$ python -q
>>> import numpy as np
>>> from numpy import linalg as LA
>>> np.set_printoptions(precision=2, suppress=True, linewidth=100)
>>> rnd = lambda a: np.round(a, 2) + 0
>>> feats = np.array([[0, 1, 3], [0, 0, -2], [0, 0, 0]])
>>> feats
array([[ 0,  1,  3],
       [ 0,  0, -2],
       [ 0,  0,  0]])
>>> # column 2 dominates
>>> left, sig, VT = LA.svd(feats)
>>> np.argmax(sig[:-1] / (sig[1:] + 1e-6)) + 1
np.int64(2)
>>> other = left[:, :2] @ np.diag(sig[:2]) @ VT[:2]
>>> rnd(LA.norm(feats - other) / LA.norm(feats))
np.float64(0.0)
>>> hat = np.triu(np.array([[-3, 5, -2], [1, 4, 2], [2, 0, 2]]), 1) + np.eye(3)
>>> other = hat @ feats @ LA.inv(hat)
>>> hat @ feats - feats @ hat
array([[  0.,   0., -12.],
       [  0.,   0.,   0.],
       [  0.,   0.,   0.]])
>>> other
array([[ 0.,  1., -9.],
       [ 0.,  0., -2.],
       [ 0.,  0.,  0.]])
>>> print(np.poly(other))
[1. 0. 0. 0.]
>>> rnd(LA.det(other))
np.float64(0.0)
>>> LA.lstsq(feats[:-1].T, feats[-1])[2]
np.int32(2)
>>> np.unique(feats.round(6), axis=0).shape
(3, 3)
>>> W1 = np.array([[0, 1, 5], [5, 3, -2], [-1, 2, 4]])
>>> coef = np.array([-1, 0, 2])
>>> hid = np.maximum(feats @ W1 + coef, 0)
>>> (hid > 0).astype(int)
array([[1, 1, 1],
       [1, 0, 0],
       [0, 0, 1]])
>>> print(hid)
[[ 1  9 12]
 [ 1  0  0]
 [ 0  0  2]]
>>> rnd((hid > 0).mean(axis=0))
array([0.67, 0.33, 0.67])
>>> Z = np.array([[0, -2, 3], [-2, 3, -2], [-1, -1, 0]])
>>> hid @ Z
array([[-30,  13, -15],
       [  0,  -2,   3],
       [ -2,  -2,   0]])
>>> W0 = np.load("test8.npy")
>>> W0
array([[-0.2, -1.3, -0.2,  0.1,  0.9],
       [-0.3, -0.9,  0.3, -2. ,  0. ],
       [-0.9, -0.8, -0.4,  0.6, -0.3],
       [-2.3,  1.4,  0.4,  0. ,  0.3],
       [ 0.6, -0.5,  2.3, -0.4,  1.5]])
>>> rnd(LA.det(2 * W0)), rnd(LA.det(W0))
(np.float64(-639.56), np.float64(-19.99))
>>> rnd(LA.eigvals(W0))
array([-1.95+0.j  , -0.3 +1.9j , -0.3 -1.9j ,  1.28+1.06j,  1.28-1.06j])
>>> rnd(LA.eigvals(W0).sum().real)
np.float64(0.0)
>>> rnd(LA.det(W0.T))
np.float64(-19.99)
>>> np.kron(np.eye(2, dtype=int), W0)
array([[-0.2, -1.3, -0.2,  0.1,  0.9, -0. , -0. , -0. ,  0. ,  0. ],
       [-0.3, -0.9,  0.3, -2. ,  0. , -0. , -0. ,  0. , -0. ,  0. ],
       [-0.9, -0.8, -0.4,  0.6, -0.3, -0. , -0. , -0. ,  0. , -0. ],
       [-2.3,  1.4,  0.4,  0. ,  0.3, -0. ,  0. ,  0. ,  0. ,  0. ],
       [ 0.6, -0.5,  2.3, -0.4,  1.5,  0. , -0. ,  0. , -0. ,  0. ],
       [-0. , -0. , -0. ,  0. ,  0. , -0.2, -1.3, -0.2,  0.1,  0.9],
       [-0. , -0. ,  0. , -0. ,  0. , -0.3, -0.9,  0.3, -2. ,  0. ],
       [-0. , -0. , -0. ,  0. , -0. , -0.9, -0.8, -0.4,  0.6, -0.3],
       [-0. ,  0. ,  0. ,  0. ,  0. , -2.3,  1.4,  0.4,  0. ,  0.3],
       [ 0. , -0. ,  0. , -0. ,  0. ,  0.6, -0.5,  2.3, -0.4,  1.5]])
>>> np.einsum("ii->", W0)
np.float64(0.0)
>>> print(rnd(LA.det(W0[::-1])))
-19.99
>>> rnd(np.poly(W0))
array([ 1.  ,  0.  ,  1.1 ,  1.76, -5.02, 19.99])
>>> O, r_ = LA.qr(W0)
>>> rnd(abs(r_[0, 0])), rnd(LA.norm(W0[:, 0]))
(np.float64(2.57), np.float64(2.57))
>>> print(rnd(r_))
[[ 2.57 -0.88  0.3  -0.08  0.12]
 [ 0.    2.14 -0.01  0.62 -0.54]
 [ 0.    0.    2.38 -0.74  1.46]
 [ 0.    0.    0.    1.9   0.38]
 [ 0.    0.    0.    0.   -0.81]]
>>> rnd(O @ r_)
array([[-0.2, -1.3, -0.2,  0.1,  0.9],
       [-0.3, -0.9,  0.3, -2. ,  0. ],
       [-0.9, -0.8, -0.4,  0.6, -0.3],
       [-2.3,  1.4,  0.4,  0. ,  0.3],
       [ 0.6, -0.5,  2.3, -0.4,  1.5]])
>>> rnd(O.T @ O)
array([[1., 0., 0., 0., 0.],
       [0., 1., 0., 0., 0.],
       [0., 0., 1., 0., 0.],
       [0., 0., 0., 1., 0.],
       [0., 0., 0., 0., 1.]])
>>> rnd(np.abs(np.diag(r_)))
array([2.57, 2.14, 2.38, 1.9 , 0.81])
>>> rnd(LA.norm(feats[0] - feats[2]))
np.float64(3.16)
>>> print(rnd(LA.norm(feats[0], 1)), rnd(LA.norm(feats[0], np.inf)))
4.0 3.0
>>> LA.norm(feats, axis=1).argmax()
np.int64(0)
>>> rnd(LA.norm(feats, "nuc"))
np.float64(4.24)
>>> rnd(LA.norm(feats, axis=1))
array([3.16, 2.  , 0.  ])
>>> r0 = np.array([1, 0, 1])
>>> rnd(np.correlate(W0[1], W0[4], "full"))
array([-0.45, -1.23,  0.12, -5.04,  1.76, -5.29,  1.18, -1.2 ,  0.  ])
>>> np.polyval(r0, W0[1])
array([1.09, 1.81, 1.09, 5.  , 1.  ])
>>> X = np.arange(25).reshape(5, 5) + -1
>>> X
array([[-1,  0,  1,  2,  3],
       [ 4,  5,  6,  7,  8],
       [ 9, 10, 11, 12, 13],
       [14, 15, 16, 17, 18],
       [19, 20, 21, 22, 23]])
>>> # looks like rank 2
>>> other = X[0, 0] * X[1:] - np.outer(X[1:, 0], X[0])
>>> other
array([[  0,  -5, -10, -15, -20],
       [  0, -10, -20, -30, -40],
       [  0, -15, -30, -45, -60],
       [  0, -20, -40, -60, -80]])
>>> np.flatnonzero(~other.round(6).any(axis=1))
array([], dtype=int64)
>>> LA.matrix_rank(other), LA.matrix_rank(X)
(np.int64(1), np.int64(2))
>>> np.argsort(-LA.norm(other, axis=0).round(6), kind="stable")[:3]
array([4, 3, 2])
>>> left, sig, VT = LA.svd(X)
>>> np.argmax(sig[:-1] / (sig[1:] + 1e-6)) + 1
np.int64(2)
>>> print(rnd(sig))
[65.65  3.81  0.    0.    0.  ]
>>> other = left[:, :2] @ np.diag(sig[:2]) @ VT[:2]
>>> print(rnd(other))
[[-1.  0.  1.  2.  3.]
 [ 4.  5.  6.  7.  8.]
 [ 9. 10. 11. 12. 13.]
 [14. 15. 16. 17. 18.]
 [19. 20. 21. 22. 23.]]
>>> rnd(LA.norm(X - other, 2)), rnd(sig[2])
(np.float64(0.0), np.float64(0.0))
>>> LA.matrix_rank(other)
np.int64(2)
>>> rnd(LA.norm(X - other) / LA.norm(X))
np.float64(0.0)
>>> rnd(np.abs(X - other).max())
np.float64(0.0)
>>> left, sig, VT = LA.svd(X)
>>> evecs = VT[:(sig > 1e-8).sum()]
>>> rng = np.random.default_rng(2012)
>>> x = X[0] + -3 * X[2] + rng.integers(2) * np.eye(5)[2]
>>> x
array([-28., -30., -31., -34., -36.])
>>> print(rnd(evecs.T @ evecs))
[[ 0.6  0.4  0.2  0.  -0.2]
 [ 0.4  0.3  0.2  0.1  0. ]
 [ 0.2  0.2  0.2  0.2  0.2]
 [ 0.   0.1  0.2  0.3  0.4]
 [-0.2  0.   0.2  0.4  0.6]]
>>> r0 = np.array([1, -3, -4, -3, 5])
>>> v = np.array([1, -3, 3, 0, 2])
>>> J = r0[:, None] + v[None, :]
>>> J
array([[ 2, -2,  4,  1,  3],
       [-2, -6,  0, -3, -1],
       [-3, -7, -1, -4, -2],
       [-2, -6,  0, -3, -1],
       [ 6,  2,  8,  5,  7]])
>>> left, sig, VT = LA.svd(J)
>>> evecs = VT[:(sig > 1e-8).sum()]
>>> x = J[2] + 5 * J[3] + rng.integers(2) * np.eye(5)[4]
>>> x
array([-13., -37.,  -1., -19.,  -7.])
>>> rnd(np.diag(evecs.T @ evecs))
array([0.21, 0.81, 0.47, 0.22, 0.29])
>>> print(rnd(LA.norm(x - evecs.T @ evecs @ x)))
0.0
>>> np.allclose(evecs.T @ evecs @ x, x)
True
>>> rnd(LA.det(J[::-1]))
np.float64(0.0)
>>> print(np.kron(np.eye(2, dtype=int), J))
[[ 2 -2  4  1  3  0  0  0  0  0]
 [-2 -6  0 -3 -1  0  0  0  0  0]
 [-3 -7 -1 -4 -2  0  0  0  0  0]
 [-2 -6  0 -3 -1  0  0  0  0  0]
 [ 6  2  8  5  7  0  0  0  0  0]
 [ 0  0  0  0  0  2 -2  4  1  3]
 [ 0  0  0  0  0 -2 -6  0 -3 -1]
 [ 0  0  0  0  0 -3 -7 -1 -4 -2]
 [ 0  0  0  0  0 -2 -6  0 -3 -1]
 [ 0  0  0  0  0  6  2  8  5  7]]
>>> left, sig, VT = LA.svd(J)
>>> np.argmax(sig[:-1] / (sig[1:] + 1e-6)) + 1
np.int64(2)
>>> rnd(sig)
array([16.9 , 10.27,  0.  ,  0.  ,  0.  ])
>>> other = left[:, :2] @ np.diag(sig[:2]) @ VT[:2]
>>> rnd(LA.norm(J - other) / LA.norm(J))
np.float64(0.0)
>>> x = np.array([1, 1, -2, -1, 0])
>>> h1 = np.maximum(J @ x, 0)
>>> rnd(np.tanh(J @ x))
array([-1., -1., -1., -1., -1.])
>>> J.T @ h1
array([0, 0, 0, 0, 0])
>>> np.flatnonzero(h1 > 1e-9)
array([], dtype=int64)
>>> E = np.loadtxt("x.csv", delimiter=",")
>>> print(E)
[[-4.  0.  0.]
 [ 0. -4.  0.]
 [ 0.  0.  2.]]
>>> rnd(LA.matrix_power(E - np.diag(np.diag(E)), 3))
array([[0., 0., 0.],
       [0., 0., 0.],
       [0., 0., 0.]])
>>> ev, evecs = LA.eig(E)
>>> print(ev)
[-4. -4.  2.]
>>> rnd(np.sort(LA.eigvals(LA.inv(E))))
array([-0.25, -0.25,  0.5 ])
>>> rnd(np.sort(LA.eigvals(E @ E)))
array([ 4., 16., 16.])
>>> mat = np.array([[3.09, -2.97, 2.0],
...     [3.93, 6.04, -2.01],
...     [3.05, 11.99, -5.0],
...     [10.97, -5.9, 4.94],
...     [-7.95, 2.91, -2.97],
...     [-11.01, 5.97, -4.99]])
>>> hat = mat @ LA.solve(mat.T @ mat, mat.T)
>>> rnd((np.eye(6) - hat) @ mat)
array([[0., 0., 0.],
       [0., 0., 0.],
       [0., 0., 0.],
       [0., 0., 0.],
       [0., 0., 0.],
       [0., 0., 0.]])
>>> blk = np.stack([mat, 5 * mat, mat[::-1]])
>>> (blk @ mat.T).shape
(3, 6, 6)
>>> rnd(LA.norm(blk, axis=(1, 2)))
array([ 26.42, 132.12,  26.42])
>>> rnd(np.einsum("bij,cij->bc", blk, blk))
array([[  698.21,  3491.03,  -262.82],
       [ 3491.03, 17455.13, -1314.12],
       [ -262.82, -1314.12,   698.21]])
>>> M = np.load("dump.npy")
>>> print(rnd(M))
[[-4.49  4.56  6.24  4.49]
 [ 7.14  6.35 -0.57 -2.9 ]
 [-4.3   4.78  6.25  4.43]
 [ 7.45  5.63 -1.28 -3.33]
 [-7.3  -6.02  0.91  3.11]
 [-2.57 -8.66 -4.18 -0.95]
 [-6.83  0.87  5.32  4.94]
 [-6.72 -7.01 -0.17  2.4 ]
 [-3.61 -8.66 -3.46 -0.24]
 [-7.12  0.13  5.02  4.91]
 [-5.65 -7.98 -1.58  1.37]
 [ 6.65 -1.26 -5.46 -4.94]
 [ 3.43 -5.66 -6.26 -4.12]
 [ 7.74  2.4  -3.7  -4.54]]
>>> rnd(M.reshape(-1, 2))
array([[-4.49,  4.56],
       [ 6.24,  4.49],
       [ 7.14,  6.35],
       [-0.57, -2.9 ],
       [-4.3 ,  4.78],
       [ 6.25,  4.43],
       [ 7.45,  5.63],
       [-1.28, -3.33],
       [-7.3 , -6.02],
       [ 0.91,  3.11],
       [-2.57, -8.66],
       [-4.18, -0.95],
       [-6.83,  0.87],
       [ 5.32,  4.94],
       [-6.72, -7.01],
       [-0.17,  2.4 ],
       [-3.61, -8.66],
       [-3.46, -0.24],
       [-7.12,  0.13],
       [ 5.02,  4.91],
       [-5.65, -7.98],
       [-1.58,  1.37],
       [ 6.65, -1.26],
       [-5.46, -4.94],
       [ 3.43, -5.66],
       [-6.26, -4.12],
       [ 7.74,  2.4 ],
       [-3.7 , -4.54]])
>>> print(rnd(M.ravel(order="F")))
[-4.49  7.14 -4.3   7.45 -7.3  -2.57 -6.83 -6.72 -3.61 -7.12 -5.65  6.65  3.43  7.74  4.56  6.35
  4.78  5.63 -6.02 -8.66  0.87 -7.01 -8.66  0.13 -7.98 -1.26 -5.66  2.4   6.24 -0.57  6.25 -1.28
  0.91 -4.18  5.32 -0.17 -3.46  5.02 -1.58 -5.46 -6.26 -3.7   4.49 -2.9   4.43 -3.33  3.11 -0.95
  4.94  2.4  -0.24  4.91  1.37 -4.94 -4.12 -4.54]
>>> blk = M.reshape(14, 2, -1)
>>> rnd(blk[:, 0])
array([[-4.49,  4.56],
       [ 7.14,  6.35],
       [-4.3 ,  4.78],
       [ 7.45,  5.63],
       [-7.3 , -6.02],
       [-2.57, -8.66],
       [-6.83,  0.87],
       [-6.72, -7.01],
       [-3.61, -8.66],
       [-7.12,  0.13],
       [-5.65, -7.98],
       [ 6.65, -1.26],
       [ 3.43, -5.66],
       [ 7.74,  2.4 ]])
>>> blk.shape
(14, 2, 2)
>>> rnd(blk.transpose(1, 0, 2))
array([[[-4.49,  4.56],
        [ 7.14,  6.35],
        [-4.3 ,  4.78],
        [ 7.45,  5.63],
        [-7.3 , -6.02],
        [-2.57, -8.66],
        [-6.83,  0.87],
        [-6.72, -7.01],
        [-3.61, -8.66],
        [-7.12,  0.13],
        [-5.65, -7.98],
        [ 6.65, -1.26],
        [ 3.43, -5.66],
        [ 7.74,  2.4 ]],

       [[ 6.24,  4.49],
        [-0.57, -2.9 ],
        [ 6.25,  4.43],
        [-1.28, -3.33],
        [ 0.91,  3.11],
        [-4.18, -0.95],
        [ 5.32,  4.94],
        [-0.17,  2.4 ],
        [-3.46, -0.24],
        [ 5.02,  4.91],
        [-1.58,  1.37],
        [-5.46, -4.94],
        [-6.26, -4.12],
        [-3.7 , -4.54]]])
